>>> import numpy as np
>>> np.set_printoptions(precision=2, suppress=True, linewidth=160, legacy="1.25")
>>> J = np.loadtxt("layer8.csv", delimiter=",")
>>> J
array([[ 1.,  0.,  0.,  0.,  0.,  0.,  0.,  0.],
       [-2.,  1.,  0.,  0.,  0.,  0.,  0.,  0.],
       [ 1., -1.,  1.,  0.,  0.,  0.,  0.,  0.],
       [-3.,  0.,  3.,  1.,  0.,  0.,  0.,  0.],
       [ 1., -2.,  2.,  0.,  1.,  0.,  0.,  0.],
       [ 2., -1.,  0.,  1., -2.,  1.,  0.,  0.],
       [-1., -3., -3., -3.,  1.,  3.,  1.,  0.],
       [ 2., -1.,  0., -1.,  0.,  1.,  0.,  1.]])
>>> np.linalg.matrix_rank(J - J[0, 0] * np.eye(8))
6
>>> np.prod(np.diag(J)), round(np.linalg.det(J), 2)
(1.0, 1.0)
>>> np.sort(np.linalg.eigvals(J))
array([1., 1., 1., 1., 1., 1., 1., 1.])
>>> J @ J
array([[  1.,   0.,   0.,   0.,   0.,   0.,   0.,   0.],
       [ -4.,   1.,   0.,   0.,   0.,   0.,   0.,   0.],
       [  4.,  -2.,   1.,   0.,   0.,   0.,   0.,   0.],
       [ -3.,  -3.,   6.,   1.,   0.,   0.,   0.,   0.],
       [  8.,  -6.,   4.,   0.,   1.,   0.,   0.,   0.],
       [  1.,   2.,  -1.,   2.,  -4.,   1.,   0.,   0.],
       [ 17.,  -8., -13.,  -3.,  -4.,   6.,   1.,   0.],
       [ 11.,  -3.,  -3.,  -1.,  -2.,   2.,   0.,   1.]])
>>> [int(np.linalg.matrix_rank(np.linalg.matrix_power(J, p))) for p in range(1, 9)]
[8, 8, 8, 8, 8, 8, 8, 8]
>>> print(np.trace(J))
8.0
>>> round(float(np.linalg.det(J)), 2)
1.0
>>> print(np.allclose(J, J.T))
False
>>> np.linalg.matrix_power(J, 2)
array([[  1.,   0.,   0.,   0.,   0.,   0.,   0.,   0.],
       [ -4.,   1.,   0.,   0.,   0.,   0.,   0.,   0.],
       [  4.,  -2.,   1.,   0.,   0.,   0.,   0.,   0.],
       [ -3.,  -3.,   6.,   1.,   0.,   0.,   0.,   0.],
       [  8.,  -6.,   4.,   0.,   1.,   0.,   0.,   0.],
       [  1.,   2.,  -1.,   2.,  -4.,   1.,   0.,   0.],
       [ 17.,  -8., -13.,  -3.,  -4.,   6.,   1.,   0.],
       [ 11.,  -3.,  -3.,  -1.,  -2.,   2.,   0.,   1.]])
>>> A = np.load("run6.npy")
>>> A
array([[-3, -3, -3, -2, -2,  1,  0],
       [ 3, -3,  0, -2, -3, -1,  2],
       [ 0, -3,  1,  3,  3,  2, -3],
       [ 2,  3, -3, -1,  3, -3, -3],
       [-3, -3, -2,  2, -1, -1,  2],
       [-3, -1,  1, -2,  1, -3,  0],
       [-1, -1, -2, -1, -1,  3, -1],
       [ 2,  1,  2,  3,  3, -1,  2],
       [-9,  3, -3,  2,  4,  3, -4]])
>>> Y = np.c_[A[:, :3] @ np.array([[-2, 1, 2], [1, 2, 2], [0, 2, 0]]), np.array([-3, 3, 1, -3, 0, -2, 2, -1, -2])]
>>> Y
array([[  3, -15, -12,  -3],
       [ -9,  -3,   0,   3],
       [ -3,  -4,  -6,   1],
       [ -1,   2,  10,  -3],
       [  3, -13, -12,   0],
       [  5,  -3,  -8,  -2],
       [  1,  -7,  -4,   2],
       [ -3,   8,   6,  -1],
       [ 21,  -9, -12,  -2]])
>>> print(np.round(np.linalg.lstsq(A, Y[:, 0])[0], 2) + 0)
[-2.  1.  0.  0.  0.  0.  0.]
>>> np.round(np.linalg.norm(Y - A @ np.linalg.lstsq(A, Y)[0], axis=0), 2) + 0
array([0.  , 0.  , 0.  , 3.54])
>>> np.linalg.matrix_rank(Y)
4
>>> mat = np.load("sample17.npy")
>>> mat
array([[ 1.  ,  0.  ,  0.  ,  0.  ,  0.  ,  0.  ],
       [ 0.  ,  1.  ,  0.  ,  0.  ,  0.  ,  0.  ],
       [ 0.  ,  0.  ,  1.  ,  0.  ,  0.  ,  0.  ],
       [ 0.  ,  0.  ,  0.  ,  1.  ,  0.  ,  0.  ],
       [ 0.  ,  0.  ,  0.  ,  0.  ,  0.99,  0.14],
       [ 0.  ,  0.  ,  0.  ,  0.  , -0.14,  0.99]])
>>> r0, g = mat[4], mat[5]
>>> r0 @ g
0.0
>>> np.round(r0 @ r0, 2)
1.0
>>> p = (r0 @ g) / (r0 @ r0) * r0
>>> (g - p) @ r0
0.0
>>> np.outer(r0, g)
array([[ 0.  ,  0.  ,  0.  ,  0.  , -0.  ,  0.  ],
       [ 0.  ,  0.  ,  0.  ,  0.  , -0.  ,  0.  ],
       [ 0.  ,  0.  ,  0.  ,  0.  , -0.  ,  0.  ],
       [ 0.  ,  0.  ,  0.  ,  0.  , -0.  ,  0.  ],
       [ 0.  ,  0.  ,  0.  ,  0.  , -0.14,  0.98],
       [ 0.  ,  0.  ,  0.  ,  0.  , -0.02,  0.14]])
>>> mat @ mat
array([[ 1.  ,  0.  ,  0.  ,  0.  ,  0.  ,  0.  ],
       [ 0.  ,  1.  ,  0.  ,  0.  ,  0.  ,  0.  ],
       [ 0.  ,  0.  ,  1.  ,  0.  ,  0.  ,  0.  ],
       [ 0.  ,  0.  ,  0.  ,  1.  ,  0.  ,  0.  ],
       [ 0.  ,  0.  ,  0.  ,  0.  ,  0.96,  0.28],
       [ 0.  ,  0.  ,  0.  ,  0.  , -0.28,  0.96]])
>>> np.round(np.abs(np.linalg.eigvals(mat)).max(), 2)
1.0
>>> np.linalg.matrix_power(mat, 3)
array([[ 1.  ,  0.  ,  0.  ,  0.  ,  0.  ,  0.  ],
       [ 0.  ,  1.  ,  0.  ,  0.  ,  0.  ,  0.  ],
       [ 0.  ,  0.  ,  1.  ,  0.  ,  0.  ,  0.  ],
       [ 0.  ,  0.  ,  0.  ,  1.  ,  0.  ,  0.  ],
       [ 0.  ,  0.  ,  0.  ,  0.  ,  0.91,  0.41],
       [ 0.  ,  0.  ,  0.  ,  0.  , -0.41,  0.91]])
>>> E = np.loadtxt("dump.csv", delimiter=",")
>>> E
array([[ 0.71, -0.2 , -0.02, -0.01, -0.14,  0.04,  0.  , -0.86,  0.05,  2.78],
       [ 0.65, -0.26,  0.02,  0.01, -0.22,  0.  ,  0.02,  0.62, -0.02,  0.24],
       [-0.91,  0.14,  0.01,  0.  , -0.45,  0.02, -0.01, -1.71, -0.07, -1.3 ],
       [ 0.86, -0.69,  0.01,  0.01,  0.1 , -0.08,  0.01, -1.94, -0.05,  0.05],
       [ 0.47,  0.45,  0.  ,  0.  , -0.12,  0.07,  0.04,  1.72, -0.02, -2.76],
       [-1.73, -0.33, -0.01,  0.  , -0.13,  0.02, -0.01, -0.64, -0.04, -5.78],
       [ 1.17, -0.04, -0.03,  0.  , -0.05,  0.04, -0.01,  2.42,  0.01,  4.66],
       [-1.45,  0.13,  0.01, -0.01, -0.21,  0.  , -0.01,  0.03,  0.11, -1.77],
       [-0.02,  0.19, -0.01,  0.  , -0.09, -0.02,  0.01,  1.91,  0.05, -3.14],
       [-0.49,  0.12, -0.03, -0.01,  0.06, -0.03,  0.02, -0.74, -0.01, -0.98],
       [ 0.11, -0.15,  0.  , -0.01, -0.18,  0.01,  0.  ,  2.69,  0.  , -1.62],
       [ 0.15, -0.36,  0.01,  0.  , -0.09,  0.03, -0.01,  1.52, -0.18, -0.93],
       [-0.94,  0.9 ,  0.01,  0.01, -0.29,  0.03, -0.02, -1.32, -0.1 ,  4.39],
       [ 0.81, -0.31, -0.03,  0.  , -0.63, -0.03,  0.  , -2.02,  0.05,  2.03],
       [-0.41, -0.25,  0.01,  0.01,  0.01,  0.01, -0.01,  1.45,  0.11,  0.74],
       [-1.35, -0.76, -0.03,  0.01,  0.13,  0.06,  0.  , -0.03,  0.01,  1.07],
       [ 0.25, -0.62, -0.04, -0.01,  0.06,  0.04, -0.01, -1.42,  0.08,  2.  ],
       [-0.11, -0.29, -0.01,  0.01,  0.21,  0.07,  0.  ,  0.9 ,  0.03, -2.15],
       [ 0.84,  0.16, -0.01,  0.  ,  0.28, -0.06,  0.02, -2.8 ,  0.08, -0.69],
       [-0.99,  0.37,  0.  ,  0.  , -0.29,  0.  ,  0.02,  0.69,  0.11,  2.28],
       [ 0.66, -0.08,  0.  ,  0.  , -0.03, -0.02,  0.01,  0.11,  0.09,  3.21],
       [-0.06, -0.31, -0.02,  0.  , -0.07, -0.05, -0.02, -0.92,  0.  , -3.81],
       [ 0.03, -0.03,  0.01, -0.01,  0.04, -0.01,  0.  , -0.51, -0.01,  1.27],
       [ 0.37, -0.59, -0.02,  0.  ,  0.24,  0.01,  0.  , -1.13,  0.03,  0.02],
       [ 0.08, -0.31,  0.02, -0.01,  0.28, -0.01,  0.  ,  1.86, -0.11, -2.42],
       [-0.57, -0.24,  0.  ,  0.  ,  0.01, -0.01,  0.02,  0.67, -0.05,  0.91],
       [-0.28,  0.04,  0.03, -0.01,  0.  , -0.07,  0.02, -2.8 , -0.05,  0.92],
       [ 0.91,  0.05, -0.01,  0.01,  0.24, -0.09, -0.01,  3.28,  0.  ,  1.05],
       [-0.3 , -0.24, -0.02,  0.  , -0.19,  0.11,  0.  , -1.14, -0.12,  0.87]])
>>> Ac = E - E.mean(axis=0)
>>> evecs = np.linalg.svd(Ac)[2][:5]
>>> Y = Ac - Ac @ evecs.T @ evecs
>>> np.linalg.norm(Y, axis=1).round(6).argmax()
11
>>> round(float(np.linalg.norm(Y) / np.linalg.norm(Ac)), 2)
0.03
>>> np.round(Y.std(axis=0), 2) + 0
array([0.  , 0.  , 0.02, 0.01, 0.  , 0.04, 0.01, 0.  , 0.07, 0.  ])
>>> hat = E @ np.linalg.solve(E.T @ E, E.T)
>>> np.linalg.matrix_rank(np.eye(29) - hat)
19
>>> np.diag(hat)
array([0.22, 0.34, 0.24, 0.41, 0.56, 0.37, 0.36, 0.35, 0.21, 0.44, 0.26, 0.31, 0.58, 0.57, 0.31, 0.53, 0.33, 0.27, 0.37, 0.38, 0.15, 0.32, 0.12, 0.15, 0.32,
       0.28, 0.39, 0.51, 0.34])
>>> arr = np.load("arr.npy")
>>> arr
array([[ -6, -12,  -6,   0,   0,   0],
       [-15, -12,   0,   0,   0,   0],
       [  6,   3,  12,   0,   0,   0],
       [ -2,  -4,  -2,  -2,  -4,  -2],
       [ -5,  -4,   0,  -5,  -4,   0],
       [  2,   1,   4,   2,   1,   4]])
>>> rng = np.random.default_rng(829)
>>> idx = rng.permutation(6)
>>> idx
array([5, 1, 3, 0, 4, 2])
>>> Y = arr[idx][:, idx]
>>> print(np.sort(np.abs(np.linalg.eigvals(Y))))
[ 2.71  2.71  7.35  8.13  8.13 22.06]
>>> print(np.trace(Y))
-8
>>> np.allclose(Y, arr)
False
